% ipython --no-banner

In [1]: import numpy as np

In [2]: np.set_printoptions(precision=2, suppress=True, linewidth=200, floatmode="fixed")

In [3]: K = np.load("test0.npy")

In [4]: K
Out[4]: 
array([[212, 123, 148],
       [123, 106, 105],
       [148, 105, 182]])

In [5]: # symmetric, so the eigenvalues are real

In [6]: vals, evecs = np.linalg.eigh(K)

In [7]: np.linalg.eigvalsh(K @ K)
Out[7]: array([   572.94,   2392.91, 182454.15])

In [8]: np.linalg.svd(K, compute_uv=False)
Out[8]: array([427.15,  48.92,  23.94])

In [9]: evecs @ np.diag(vals) @ evecs.T
Out[9]: 
array([[212.00, 123.00, 148.00],
       [123.00, 106.00, 105.00],
       [148.00, 105.00, 182.00]])

In [10]: vals
Out[10]: array([ 23.94,  48.92, 427.15])

In [11]: np.round(evecs.T @ evecs, 2) + 0
Out[11]: 
array([[1.00, 0.00, 0.00],
       [0.00, 1.00, 0.00],
       [0.00, 0.00, 1.00]])

In [12]: x0 = np.array([1, 5, 4])

In [13]: target = K @ x0

In [14]: target
Out[14]: array([1419, 1073, 1401])

In [15]: np.linalg.solve(K, 3 * target)
Out[15]: array([ 3.00, 15.00, 12.00])

In [16]: B = K / np.linalg.norm(K, axis=1, keepdims=True)

In [17]: gram = B @ B.T

In [18]: np.round(np.degrees(np.arccos(np.clip(gram[0, 2], -1, 1))), 2)
Out[18]: np.float64(14.55)

In [19]: gram
Out[19]: 
array([[1.00, 0.99, 0.97],
       [0.99, 1.00, 0.97],
       [0.97, 0.97, 1.00]])

In [20]: (gram - 2 * np.eye(3)).round(6).argmax(axis=1)
Out[20]: array([1, 0, 1])

In [21]: np.linalg.norm(B, axis=1)
Out[21]: array([1.00, 1.00, 1.00])

In [22]: gram[0]
Out[22]: array([1.00, 0.99, 0.97])

In [23]: np.argwhere(np.triu(np.abs(gram) > 0.95, 1))
Out[23]: 
array([[0, 1],
       [0, 2],
       [1, 2]])

In [24]: P = np.triu(np.array([[0, 0, 0], [3, 1, 3], [3, 0, 2]]), 1) + np.eye(3)

In [25]: B = P @ K @ np.linalg.inv(P)

In [26]: np.trace(B), np.trace(K)
Out[26]: (np.float64(500.0), np.int64(500))

In [27]: P @ K - K @ P
Out[27]: 
array([[   0.00,    0.00, -369.00],
       [ 444.00,  315.00,  228.00],
       [   0.00,    0.00, -315.00]])

In [28]: B = K / np.sqrt((K ** 2).mean(axis=1, keepdims=True))

In [29]: B[2]
Out[29]: array([1.00, 0.71, 1.23])

In [30]: np.linalg.matrix_rank(B) == np.linalg.matrix_rank(K)
Out[30]: np.True_

In [31]: K - K.mean(axis=1, keepdims=True)
Out[31]: 
array([[ 51.00, -38.00, -13.00],
       [ 11.67,  -5.33,  -6.33],
       [  3.00, -40.00,  37.00]])

In [32]: C = np.sign(np.array([[2, 1, 3, 5], [5, 2, 1, 3], [2, 2, 1, 3], [4, 1, 5, 5]]))

In [33]: B = (np.tril(C, -1) + np.eye(4)) @ (np.triu(C, 1) + np.eye(4))

In [34]: vals = np.array([-3, -1, -3, 0])

In [35]: F = np.rint(B * vals @ np.linalg.inv(B)) + 0

In [36]: F
Out[36]: 
array([[ -5.00,   4.00,  -5.00,   3.00],
       [ -4.00,   5.00, -10.00,   6.00],
       [ -4.00,   8.00, -16.00,   9.00],
       [ -4.00,   8.00, -16.00,   9.00]])

In [37]: rk = np.linalg.matrix_rank(F)

In [38]: rk
Out[38]: np.int64(3)

In [39]: null = np.linalg.svd(F)[2][rk:].T

In [40]: np.round(F @ null, 2) + 0
Out[40]: 
array([[0.00],
       [0.00],
       [0.00],
       [0.00]])

In [41]: [int(np.linalg.matrix_rank(F[:, :j + 1])) for j in range(4)]
Out[41]: [1, 2, 3, 3]

In [42]: [int(np.linalg.matrix_rank(F[:i])) for i in range(1, len(F) + 1)]
Out[42]: [1, 2, 3, 3]

In [43]: np.linalg.matrix_rank(F.T @ F), np.linalg.matrix_rank(F @ F.T)
Out[43]: (np.int64(3), np.int64(3))

In [44]: null @ null.T
Out[44]: 
array([[0.03, 0.07, 0.10, 0.13],
       [0.07, 0.13, 0.20, 0.27],
       [0.10, 0.20, 0.30, 0.40],
       [0.13, 0.27, 0.40, 0.53]])

In [45]: t3 = np.stack([F, 3 * F, F[::-1]])

In [46]: t3.shape
Out[46]: (3, 4, 4)

In [47]: np.linalg.matrix_rank(t3)
Out[47]: array([3, 3, 3])

In [48]: data = np.load("x.npy")

In [49]: data
Out[49]: 
array([[ 2,  1,  3,  2,  2,  1,  2],
       [ 0, -2, -1,  0, -3, -3, -3],
       [ 0,  0,  3, -1, -2, -2, -1],
       [ 0,  0,  0,  0,  0,  1, -2],
       [ 0,  0,  0,  0, -1,  2,  0],
       [ 0,  0,  0,  0,  0,  3, -3],
       [ 0,  0,  0,  0,  0,  0,  2]])

In [50]: np.linalg.matrix_rank(data, rtol=0.1)
Out[50]: np.int64(5)

In [51]: [round(float(x), 2) for x in np.linalg.svd(data, compute_uv=False)[:3]]
Out[51]: [7.38, 5.35, 4.26]

In [52]: np.linalg.cond(data) > 100
Out[52]: np.True_

In [53]: r0, g = data[0], data[4]

In [54]: r0 @ r0
Out[54]: np.int64(27)

In [55]: r0 @ g
Out[55]: np.int64(0)

In [56]: pr = (r0 @ g) / (r0 @ r0) * r0

In [57]: round(float(np.linalg.norm(r0 + g) ** 2 + np.linalg.norm(r0 - g) ** 2), 2)
Out[57]: 64.0

In [58]: pr
Out[58]: array([0.00, 0.00, 0.00, 0.00, 0.00, 0.00, 0.00])

In [59]: np.linalg.matrix_rank(np.outer(r0, g))
Out[59]: np.int64(1)

In [60]: np.outer(r0, g)
Out[60]: 
array([[ 0,  0,  0,  0, -2,  4,  0],
       [ 0,  0,  0,  0, -1,  2,  0],
       [ 0,  0,  0,  0, -3,  6,  0],
       [ 0,  0,  0,  0, -2,  4,  0],
       [ 0,  0,  0,  0, -2,  4,  0],
       [ 0,  0,  0,  0, -1,  2,  0],
       [ 0,  0,  0,  0, -2,  4,  0]])

In [61]: g - pr
Out[61]: array([ 0.00,  0.00,  0.00,  0.00, -1.00,  2.00,  0.00])

In [62]: (g - pr) @ r0
Out[62]: np.float64(0.0)

In [63]: J = np.load("layer8.npy")

In [64]: J
Out[64]: 
array([[-0.50,  2.00,  0.80],
       [-0.90,  0.40,  1.10],
       [-2.20,  0.10,  1.50],
       [-1.90,  0.50,  0.40],
       [-3.00, -2.50,  3.00],
       [-1.00,  0.80, -2.00],
       [ 0.60, -0.70,  1.40],
       [ 1.00, -0.90,  1.60],
       [-0.40, -0.10, -0.70],
       [ 2.00,  0.10, -0.70],
       [-0.50,  0.60, -0.60],
       [ 0.40,  1.40,  0.50],
       [-0.60,  0.90,  0.70],
       [ 0.70, -0.40,  0.90],
       [ 0.00, -0.50, -1.90],
       [-0.30, -1.40, -1.10],
       [ 0.80, -2.60, -0.90],
       [ 0.50, -0.40, -1.40]])

In [65]: Ac = (J - J.mean(axis=0)) / J.std(axis=0)

In [66]: Ac.std(axis=0)
Out[66]: array([1.00, 1.00, 1.00])

In [67]: np.argwhere(np.abs(Ac) > 2)
Out[67]: 
array([[ 4,  0],
       [ 4,  1],
       [ 4,  2],
       [16,  1]])

In [68]: coef = np.linalg.lstsq(np.delete(Ac, 0, axis=1), Ac[:, 0])[0]

In [69]: coef
Out[69]: array([-0.04, -0.38])

In [70]: np.round(1 - np.var(Ac[:, 0] - np.delete(Ac, 0, axis=1) @ coef), 2)
Out[70]: np.float64(0.14)

In [71]: vals, evecs = np.linalg.eig(K)

In [72]: np.round(K @ evecs[:, 0] - vals[0] * evecs[:, 0], 2) + 0
Out[72]: array([0.00, 0.00, 0.00])

In [73]: np.sort(np.linalg.eigvals(K @ K))
Out[73]: array([   572.94,   2392.91, 182454.15])

In [74]: np.round(np.sort(np.linalg.eigvals(np.linalg.inv(K))), 2) + 0
Out[74]: array([0.00, 0.02, 0.04])

In [75]: Ac = J - J.mean(axis=0)

In [76]: evecs = np.linalg.svd(Ac)[2][:1]

In [77]: B = Ac - Ac @ evecs.T @ evecs

In [78]: np.diag(evecs.T @ evecs)
Out[78]: array([0.35, 0.02, 0.64])

In [79]: np.round(np.linalg.norm(B) / np.linalg.norm(Ac), 2)
Out[79]: np.float64(0.71)

In [80]: B.std(axis=0)
Out[80]: array([0.81, 1.15, 0.59])

In [81]: (Ac @ evecs.T).std(axis=0)
Out[81]: array([1.50])

In [82]: np.cov(Ac @ evecs.T, rowvar=False)
Out[82]: array(2.37)

In [83]: np.linalg.norm(B, axis=1).round(6).argmax()
Out[83]: np.int64(16)

In [84]: B = np.array([[0, 1], [-2, 2], [2, -1]])

In [85]: arr = np.kron(np.eye(3, dtype=int), B)

In [86]: arr
Out[86]: 
array([[ 0,  1,  0,  0,  0,  0],
       [-2,  2,  0,  0,  0,  0],
       [ 2, -1,  0,  0,  0,  0],
       [ 0,  0,  0,  1,  0,  0],
       [ 0,  0, -2,  2,  0,  0],
       [ 0,  0,  2, -1,  0,  0],
       [ 0,  0,  0,  0,  0,  1],
       [ 0,  0,  0,  0, -2,  2],
       [ 0,  0,  0,  0,  2, -1]])

In [87]: P = arr @ np.linalg.solve(arr.T @ arr, arr.T)

In [88]: P @ arr[:, 5]
Out[88]: array([ 0.00,  0.00,  0.00,  0.00,  0.00,  0.00,  1.00,  2.00, -1.00])

In [89]: np.round(np.linalg.eigvalsh(P), 2) + 0
Out[89]: array([0.00, 0.00, 0.00, 1.00, 1.00, 1.00, 1.00, 1.00, 1.00])

In [90]: B = np.c_[arr[:, :1] @ np.array([[-1]]), np.array([1, 0, -2, 2, 2, 1, -1, 2, 2])]

In [91]: B
Out[91]: 
array([[ 0,  1],
       [ 2,  0],
       [-2, -2],
       [ 0,  2],
       [ 0,  2],
       [ 0,  1],
       [ 0, -1],
       [ 0,  2],
       [ 0,  2]])

In [92]: np.round(np.linalg.lstsq(arr, B[:, 0])[0], 2) + 0
Out[92]: array([-1.00,  0.00,  0.00,  0.00,  0.00,  0.00])

In [93]: np.round(np.linalg.norm(B - arr @ np.linalg.lstsq(arr, B)[0], axis=0), 2) + 0
Out[93]: array([0.00, 3.42])

In [94]: np.linalg.norm(np.linalg.qr(arr)[0].T @ B, axis=0) ** 2 / ((B ** 2).sum(axis=0) + 1e-12)
Out[94]: array([1.00, 0.49])

In [95]: np.linalg.matrix_rank(B)
Out[95]: np.int64(2)

In [96]: B = np.array([[-3, -1], [2, 4], [5, -3]])

In [97]: E = np.tile(B, (2, 3))

In [98]: E
Out[98]: 
array([[-3, -1, -3, -1, -3, -1],
       [ 2,  4,  2,  4,  2,  4],
       [ 5, -3,  5, -3,  5, -3],
       [-3, -1, -3, -1, -3, -1],
       [ 2,  4,  2,  4,  2,  4],
       [ 5, -3,  5, -3,  5, -3]])

In [99]: Uu, sv, vt = np.linalg.svd(E)

In [100]: evecs = vt[:(sv > 1e-8).sum()]

In [101]: rng = np.random.default_rng(35970)

In [102]: x0 = E[1] + 4 * E[4] + rng.integers(2) * np.eye(6)[4]

In [103]: x0
Out[103]: array([10.00, 20.00, 10.00, 20.00, 11.00, 20.00])

In [104]: round(float(np.linalg.norm(x0 - evecs.T @ evecs @ x0)), 2)
Out[104]: 0.82
